$ python3 -q
>>> import numpy as np
>>> np.set_printoptions(precision=1, suppress=True, linewidth=200, legacy="1.25")
>>> def rnd(a):
...     return np.round(a, 1) + 0
... 
>>> W0 = np.load("data.npy")
>>> W0
array([[5., 1., 1.],
       [1., 5., 1.],
       [1., 1., 5.]])
>>> Q, r_ = np.linalg.qr(W0)
>>> rnd(Q.T @ Q)
array([[1., 0., 0.],
       [0., 1., 0.],
       [0., 0., 1.]])
>>> Q.shape, r_.shape
((3, 3), (3, 3))
>>> np.trace(Q @ Q.T)
3.0
>>> np.allclose(r_.T @ r_, W0.T @ W0)
True
>>> rnd(Q @ r_)
array([[5., 1., 1.],
       [1., 5., 1.],
       [1., 1., 5.]])
>>> rnd(np.abs(np.diag(r_)))
array([5.2, 4.7, 4.5])
>>> rnd(r_)
array([[-5.2, -2.1, -2.1],
       [ 0. , -4.7, -1.4],
       [ 0. ,  0. ,  4.5]])
>>> rnd(Q)
array([[-1. ,  0.2, -0.2],
       [-0.2, -1. , -0.2],
       [-0.2, -0.1,  1. ]])
>>> Lm = np.linalg.cholesky(W0)
>>> rnd(Lm @ Lm.T)
array([[5., 1., 1.],
       [1., 5., 1.],
       [1., 1., 5.]])
>>> vec = np.ones(3)
>>> for _ in range(6):
...     vec = W0 @ vec
...     vec /= np.linalg.norm(vec)
...     print(round(vec @ W0 @ vec, 1))
... 
7.0
7.0
7.0
7.0
7.0
7.0
>>> rnd(np.linalg.eigvalsh(W0)[-1])
7.0
>>> A2 = W0[0, 0] * W0[1:] - np.outer(W0[1:, 0], W0[0])
>>> A2
array([[ 0., 24.,  4.],
       [ 0.,  4., 24.]])
>>> W0[:, 0] / W0[0, 0]
array([1. , 0.2, 0.2])
>>> u, g = A2[0], A2[1]
>>> u @ g
192.0
>>> u @ u
592.0
>>> p = (u @ g) / (u @ u) * u
>>> rnd(p)
array([0. , 7.8, 1.3])
>>> rnd(np.linalg.norm(u + g) ** 2 + np.linalg.norm(u - g) ** 2)
2368.0
>>> rnd((g - p) @ u)
0.0
>>> np.outer(u, g)
array([[  0.,   0.,   0.],
       [  0.,  96., 576.],
       [  0.,  16.,  96.]])
>>> A = np.load("dump.npy")
>>> A
array([[ 20,   2,   8,   0,  -6,   2,   6,  10,   8],
       [  2,  13,   2, -10,   9,  -8,   1,  -9,   8],
       [  8,   2,   8,   3,  -1,  -2,   2,   1,   4],
       [  0, -10,   3,  15,  -3,   3,   5,   5,  -3],
       [ -6,   9,  -1,  -3,  15,  -7,   6, -14,   6],
       [  2,  -8,  -2,   3,  -7,  11,   1,   6,  -8],
       [  6,   1,   2,   5,   6,   1,  13,   0,   4],
       [ 10,  -9,   1,   5, -14,   6,   0,  19,  -3],
       [  8,   8,   4,  -3,   6,  -8,   4,  -3,  15]])
>>> rng = np.random.default_rng(16284)
>>> labels = rng.permutation(9)
>>> labels
array([2, 1, 0, 6, 3, 5, 7, 8, 4])
>>> A2 = A[labels][:, labels]
>>> A2
array([[  8,   2,   8,   2,   3,  -2,   1,   4,  -1],
       [  2,  13,   2,   1, -10,  -8,  -9,   8,   9],
       [  8,   2,  20,   6,   0,   2,  10,   8,  -6],
       [  2,   1,   6,  13,   5,   1,   0,   4,   6],
       [  3, -10,   0,   5,  15,   3,   5,  -3,  -3],
       [ -2,  -8,   2,   1,   3,  11,   6,  -8,  -7],
       [  1,  -9,  10,   0,   5,   6,  19,  -3, -14],
       [  4,   8,   8,   4,  -3,  -8,  -3,  15,   6],
       [ -1,   9,  -6,   6,  -3,  -7, -14,   6,  15]])
>>> np.allclose(A2, A)
False
